>>> import numpy as np
>>> np.set_printoptions(precision=2, suppress=True, linewidth=120, sign=" ")
>>> tidy = lambda a: np.round(a, 2) + 0
>>> data = -1 * np.eye(2) + np.eye(2, k=1)
>>> data
array([[-1.,  1.],
       [ 0., -1.]])
>>> vals, V = np.linalg.eig(data)
>>> tidy(np.sort(np.linalg.eigvals(data @ data)))
array([ 1.,  1.])
>>> tidy(np.sort(np.linalg.eigvals(data.T)))
array([-1., -1.])
>>> data @ V[:, 0] - vals[0] * V[:, 0]
array([ 0.,  0.])
>>> np.prod(vals)
np.float64(1.0)
>>> Y = data / np.sqrt((data ** 2).mean(axis=1, keepdims=True))
>>> data - data.mean(axis=1, keepdims=True)
array([[-1. ,  1. ],
       [ 0.5, -0.5]])
>>> vec = np.array([1, 0])
>>> rhs = data @ vec
>>> beta, lr = np.zeros(2), 1 / np.linalg.norm(data, 2) ** 2
>>> for i in range(250):
...     beta -= lr * data.T @ (data @ beta - rhs)
...     if i % 50 == 0: print(i, round(np.linalg.norm(data @ beta - rhs), 2))
... 
0 0.45
50 0.0
100 0.0
150 0.0
200 0.0
>>> tidy(beta)
array([ 1.,  0.])
>>> q, R = np.linalg.qr(data)
>>> q.T @ q
array([[ 1.,  0.],
       [ 0.,  1.]])
>>> np.allclose(R.T @ R, data.T @ data)
True
>>> np.trace(q @ q.T)
np.float64(2.0)
>>> q
array([[ 1.,  0.],
       [-0.,  1.]])
>>> q.shape, R.shape
((2, 2), (2, 2))
>>> Y = np.linalg.inv(data)
>>> Y
array([[-1., -1.],
       [-0., -1.]])
>>> tidy(np.linalg.det(data) * Y)
array([[-1., -1.],
       [ 0., -1.]])
>>> tidy(np.linalg.cond(data))
np.float64(2.62)
